% python3 -q
>>> import numpy as np
>>> from numpy import linalg as LA
>>> np.set_printoptions(precision=2, suppress=True, linewidth=140, floatmode="fixed")
>>> def tidy(a):
...     return np.round(a, 2) + 0
... 
>>> feats = np.load("data.npy")
>>> feats
array([[  0,   0,  -7,   9,   0,  -7,  -2],
       [  0,   0,  -7, -14,  10,   3,  13],
       [  7,   7,   0,  16, -15,   4,  -9],
       [ -9,  14, -16,   0,  -7,   2,  -7],
       [  0, -10,  15,   7,   0,  -1,  -4],
       [  7,  -3,  -4,  -2,   1,   0,  -4],
       [  2, -13,   9,   7,   4,   4,   0]])
>>> Uu, sv, Vt = LA.svd(feats)
>>> vecs = Vt[:(sv > 1e-8).sum()]
>>> rng = np.random.default_rng(97212)
>>> x0 = feats[6] + -2 * feats[2] + rng.integers(2) * np.eye(7)[2]
>>> x0
array([-12.00, -27.00,   9.00, -25.00,  34.00,  -4.00,  18.00])
>>> tidy(LA.norm(x0 - vecs.T @ vecs @ x0))
np.float64(0.0)
>>> LA.matrix_rank(np.vstack([feats, x0]))
np.int64(6)
>>> tidy(np.diag(vecs.T @ vecs))
array([0.98, 0.72, 0.96, 0.96, 0.47, 0.98, 0.93])
>>> z = rng.permutation(7)
>>> print(z)
[6 5 4 1 3 2 0]
>>> B = feats[z][:, z]
>>> np.allclose(B, feats)
False
>>> np.diag(B)
array([0, 0, 0, 0, 0, 0, 0])
>>> x0 = np.array([6, 1, -4, -8, 9, -8, 4])
>>> tidy(LA.det(feats))
np.float64(0.0)
>>> tidy(LA.svd(feats, compute_uv=False))
array([34.75, 34.75, 12.26, 12.26,  7.83,  7.83,  0.00])
>>> Q = LA.solve(np.eye(7) - feats, np.eye(7) + feats)
>>> print(tidy(LA.det(Q)))
1.0
>>> x0 = np.array([-3, 0, -3, 2, 3, -3, 0])
>>> h1 = np.maximum(feats @ x0, 0)
>>> feats.T @ h1
array([ -432,   672, -1286,   344,  -196,  -282,  -274])
>>> np.flatnonzero(h1 > 1e-9)
array([0, 1, 3])
>>> data = np.load("block13.npy")
>>> data
array([[ 3,  1,  2,  1, -2, -3],
       [ 1,  3,  1,  2,  1, -2],
       [ 2,  1,  3,  1,  2,  1],
       [ 1,  2,  1,  3,  1,  2],
       [-2,  1,  2,  1,  3,  1],
       [-3, -2,  1,  2,  1,  3]])
>>> # equal to its transpose
>>> B = np.array([[2, -1], [0, 2], [1, 0], [2, -2], [-1, 2], [-1, 0]])
>>> print(LA.matrix_rank(data @ B))
2
>>> B.T @ data.T
array([[15,  8,  6,  6, -4, -5],
       [-7,  3,  2, -1,  8, -3]])
>>> data @ B
array([[15, -7],
       [ 8,  3],
       [ 6,  2],
       [ 6, -1],
       [-4,  8],
       [-5, -3]])
>>> print(tidy(LA.norm(data) ** 2 / LA.norm(data, 2) ** 2))
2.33
>>> data[4] @ data[2]
np.int64(11)
>>> print(tidy(LA.norm(data, axis=0)))
[5.29 4.47 4.47 4.47 4.47 5.29]
>>> tidy(LA.norm(data, 2))
np.float64(7.64)
>>> tidy(LA.norm(data, "nuc"))
np.float64(23.76)
>>> w, vecs = LA.eigh(data)
>>> x0 = np.array([3, -3, -3, 0, 1, 2])
>>> tidy(vecs * np.abs(w) @ vecs.T)
array([[ 4.56,  1.57,  0.91,  0.07, -1.18, -1.58],
       [ 1.57,  3.54,  0.67,  1.39,  1.11, -1.18],
       [ 0.91,  0.67,  3.78,  1.59,  1.39,  0.07],
       [ 0.07,  1.39,  1.59,  3.78,  0.67,  0.91],
       [-1.18,  1.11,  1.39,  0.67,  3.54,  1.57],
       [-1.58, -1.18,  0.07,  0.91,  1.57,  4.56]])
>>> x0 @ data @ x0
np.int64(10)
>>> Q, vecs = LA.qr(data[:, :4])[0], LA.qr(data[:, 4:])[0]
>>> sv = LA.svd(Q.T @ vecs, compute_uv=False)
>>> (sv > 0.9).sum()
np.int64(1)
>>> print(tidy(sv))
[0.98 0.78]
>>> tidy(LA.norm(Q @ Q.T - vecs @ vecs.T, 2))
np.float64(1.0)
>>> theta = np.sort(rng.uniform(-2, 2, 31))
>>> mat = np.c_[theta, theta ** 2, theta ** 3] @ np.array([[0, 0, 3, 0], [0, 1, 0, 2], [0, 1, 2, 3]])
>>> tidy(mat)
array([[  0.00,  -2.81, -17.85, -11.79],
       [  0.00,  -2.40, -16.36, -10.33],
       [  0.00,  -2.03, -14.95,  -8.98],
       [  0.00,  -1.93, -14.55,  -8.60],
       [  0.00,  -1.79, -14.02,  -8.11],
       [  0.00,  -1.13, -11.26,  -5.63],
       [  0.00,   0.14,  -3.22,  -0.18],
       [  0.00,   0.13,  -1.93,   0.11],
       [  0.00,   0.12,  -1.70,   0.13],
       [  0.00,   0.07,  -1.06,   0.11],
       [  0.00,   0.06,  -0.92,   0.10],
       [  0.00,   0.05,  -0.85,   0.09],
       [  0.00,   0.00,  -0.19,   0.01],
       [  0.00,   0.00,  -0.01,   0.00],
       [  0.00,   0.00,   0.11,   0.00],
       [  0.00,   0.05,   0.62,   0.11],
       [  0.00,   0.34,   1.65,   0.79],
       [  0.00,   0.70,   2.50,   1.67],
       [  0.00,   0.70,   2.51,   1.68],
       [  0.00,   1.17,   3.46,   2.87],
       [  0.00,   1.71,   4.48,   4.26],
       [  0.00,   1.81,   4.65,   4.50],
       [  0.00,   3.61,   7.83,   9.25],
       [  0.00,   3.80,   8.15,   9.74],
       [  0.00,   3.91,   8.33,  10.03],
       [  0.00,   4.44,   9.24,  11.44],
       [  0.00,   4.78,   9.81,  12.35],
       [  0.00,   4.97,  10.13,  12.85],
       [  0.00,   5.51,  11.06,  14.32],
       [  0.00,   6.01,  11.91,  15.67],
       [  0.00,   7.97,  15.21,  20.97]])
>>> tidy(mat @ LA.pinv(mat) @ mat)
array([[  0.00,  -2.81, -17.85, -11.79],
       [  0.00,  -2.40, -16.36, -10.33],
       [  0.00,  -2.03, -14.95,  -8.98],
       [  0.00,  -1.93, -14.55,  -8.60],
       [  0.00,  -1.79, -14.02,  -8.11],
       [  0.00,  -1.13, -11.26,  -5.63],
       [  0.00,   0.14,  -3.22,  -0.18],
       [  0.00,   0.13,  -1.93,   0.11],
       [  0.00,   0.12,  -1.70,   0.13],
       [  0.00,   0.07,  -1.06,   0.11],
       [  0.00,   0.06,  -0.92,   0.10],
       [  0.00,   0.05,  -0.85,   0.09],
       [  0.00,   0.00,  -0.19,   0.01],
       [  0.00,   0.00,  -0.01,   0.00],
       [  0.00,   0.00,   0.11,   0.00],
       [  0.00,   0.05,   0.62,   0.11],
       [  0.00,   0.34,   1.65,   0.79],
       [  0.00,   0.70,   2.50,   1.67],
       [  0.00,   0.70,   2.51,   1.68],
       [  0.00,   1.17,   3.46,   2.87],
       [  0.00,   1.71,   4.48,   4.26],
       [  0.00,   1.81,   4.65,   4.50],
       [  0.00,   3.61,   7.83,   9.25],
       [  0.00,   3.80,   8.15,   9.74],
       [  0.00,   3.91,   8.33,  10.03],
       [  0.00,   4.44,   9.24,  11.44],
       [  0.00,   4.78,   9.81,  12.35],
       [  0.00,   4.97,  10.13,  12.85],
       [  0.00,   5.51,  11.06,  14.32],
       [  0.00,   6.01,  11.91,  15.67],
       [  0.00,   7.97,  15.21,  20.97]])
>>> print(LA.lstsq(mat[:-1].T, mat[-1])[2])
3
>>> np.abs(np.diag(LA.qr(mat)[1])) > 1e-9
array([False,  True,  True,  True])
>>> print(np.allclose(mat[:-1].T @ LA.lstsq(mat[:-1].T, mat[-1])[0], mat[-1]))
True
>>> J = np.loadtxt("w.csv", delimiter=",")
>>> J
array([[ -8.25,   1.31,   2.97,   0.72,   9.89,  21.31],
       [ -4.18,  -8.57,  -8.68,   4.64,  -1.34,   4.30],
       [ -6.80,  -8.11, -10.52,   3.38,  -2.73,   5.08],
       [-10.48,   0.14,   3.00,  -1.00,   9.04,  20.93],
       [-10.97,   0.22,   2.59,   0.79,  10.59,  22.26],
       [ -8.44,  -7.02,  -9.52,   5.23,  -4.57,   3.71],
       [ -4.71,  -8.52, -11.78,   3.79,  -3.64,   3.41],
       [ -0.39,  -1.24, -10.70,   4.53, -15.86, -23.57],
       [ -5.29,  -6.68,  -9.81,   4.25,  -2.14,   3.54],
       [  0.69,  -0.58, -12.97,   3.83, -15.99, -21.14],
       [ -9.34,   1.01,   2.85,  -0.16,   8.17,  19.48],
       [  0.31,  -2.18, -12.89,   5.43, -16.74, -23.81],
       [  1.39,  -3.14, -10.06,   4.09, -16.61, -23.46],
       [-11.69,   0.72,   2.81,   1.00,  10.14,  21.09],
       [-10.90,  -0.26,   2.47,   0.82,   9.13,  20.52],
       [-11.29,   0.79,   3.30,  -0.67,   9.06,  20.44],
       [-11.69,   1.19,   1.75,  -0.19,   8.46,  21.40],
       [  0.14,  -2.37, -11.80,   3.60, -16.36, -22.57],
       [ -0.70,  -1.05, -13.38,   5.06, -15.48, -23.39],
       [  0.50,  -3.26, -10.92,   2.74, -14.05, -24.60],
       [ -9.71,   1.03,   3.40,  -2.28,   8.47,  19.80],
       [ -9.99,  -0.32,   3.51,   0.46,   8.24,  20.51],
       [  3.04,  -1.38, -12.30,   5.06, -16.68, -24.86],
       [ -5.61,  -7.62, -10.36,   4.09,  -2.75,   3.91],
       [ -0.59,  -2.80, -12.22,   4.06, -15.03, -21.92],
       [ -8.19,  -8.29,  -9.68,   2.66,  -2.58,   4.39],
       [-11.18,  -0.12,   4.24,  -1.37,   7.99,  21.17],
       [-10.09,  -0.02,   3.99,   0.62,   8.95,  20.24]])
>>> x0 = np.array([-1, 2, -1, -2, -2, 1])
>>> h1 = np.maximum(J @ x0, 0)
>>> np.flatnonzero(h1 > 1e-9)
array([ 0,  2,  3,  4,  5,  6,  7,  8,  9, 10, 11, 12, 13, 14, 15, 16, 17, 18, 19, 20, 21, 22, 23, 24, 25, 26, 27])
>>> tidy(np.tanh(J @ x0))
array([ 1.00, -1.00,  1.00,  1.00,  1.00,  1.00,  0.99,  1.00,  0.79,  1.00,  1.00,  1.00,  1.00,  1.00,  1.00,  1.00,  1.00,  1.00,  1.00,
        0.96,  1.00,  1.00,  1.00,  0.96,  1.00,  1.00,  1.00,  1.00])
